% ipython --no-banner

In [1]: import numpy as np

In [2]: from numpy import linalg as LA

In [3]: np.set_printoptions(precision=2, suppress=True, linewidth=200)

In [4]: M = np.loadtxt("case9.csv", delimiter=",")

In [5]: M
Out[5]: 
array([[ 3.,  4.,  5.],
       [ 6.,  7.,  8.],
       [ 9., 10., 11.]])

In [6]: # rows and columns are dependent

In [7]: out = M / np.sqrt((M ** 2).mean(axis=1, keepdims=True))

In [8]: LA.matrix_rank(M - M.mean(axis=1, keepdims=True))
Out[8]: np.int64(1)

In [9]: LA.norm(out, axis=1)
Out[9]: array([1.73, 1.73, 1.73])

In [10]: out[1]
Out[10]: array([0.85, 0.99, 1.14])

In [11]: LA.matrix_rank(out) == LA.matrix_rank(M)
Out[11]: np.True_

In [12]: J = np.loadtxt("a.csv", delimiter=",")

In [13]: J
Out[13]: 
array([[3., 3., 0., 0.],
       [2., 1., 0., 3.],
       [0., 0., 2., 0.],
       [0., 2., 0., 3.]])

In [14]: ev, evecs = LA.eig(J)

In [15]: print(round(np.prod(ev), 2))
-54.0

In [16]: print(ev)
[-1.61  3.    5.61  2.  ]

In [17]: print(np.sort(LA.eigvals(LA.inv(J))))
[-0.62  0.18  0.33  0.5 ]

In [18]: np.sort(LA.eigvals(J.T))
Out[18]: array([-1.61,  2.  ,  3.  ,  5.61])

In [19]: K = np.load("m.npy")

In [20]: K
Out[20]: 
array([[1.89, 2.03, 2.15],
       [1.95, 2.12, 2.12],
       [2.09, 2.07, 2.02],
       [1.97, 2.08, 2.1 ],
       [1.77, 2.03, 1.98],
       [2.99, 5.04, 3.03],
       [3.1 , 5.06, 3.03],
       [3.08, 5.19, 2.81],
       [2.91, 5.01, 3.07],
       [2.88, 5.05, 3.15]])

In [21]: out = np.c_[K[:, :1] @ np.array([[-8]]), np.array([-3, -4, -5, -3, 2, -4, -3, -3, -3, -3])]

In [22]: out
Out[22]: 
array([[-15.12,  -3.  ],
       [-15.6 ,  -4.  ],
       [-16.72,  -5.  ],
       [-15.76,  -3.  ],
       [-14.16,   2.  ],
       [-23.92,  -4.  ],
       [-24.8 ,  -3.  ],
       [-24.64,  -3.  ],
       [-23.28,  -3.  ],
       [-23.04,  -3.  ]])

In [23]: np.round(LA.lstsq(K, out[:, 0])[0], 2) + 0
Out[23]: array([-8.,  0.,  0.])

In [24]: print(np.round(LA.norm(out - K @ LA.lstsq(K, out)[0], axis=0), 2) + 0)
[0.   4.94]
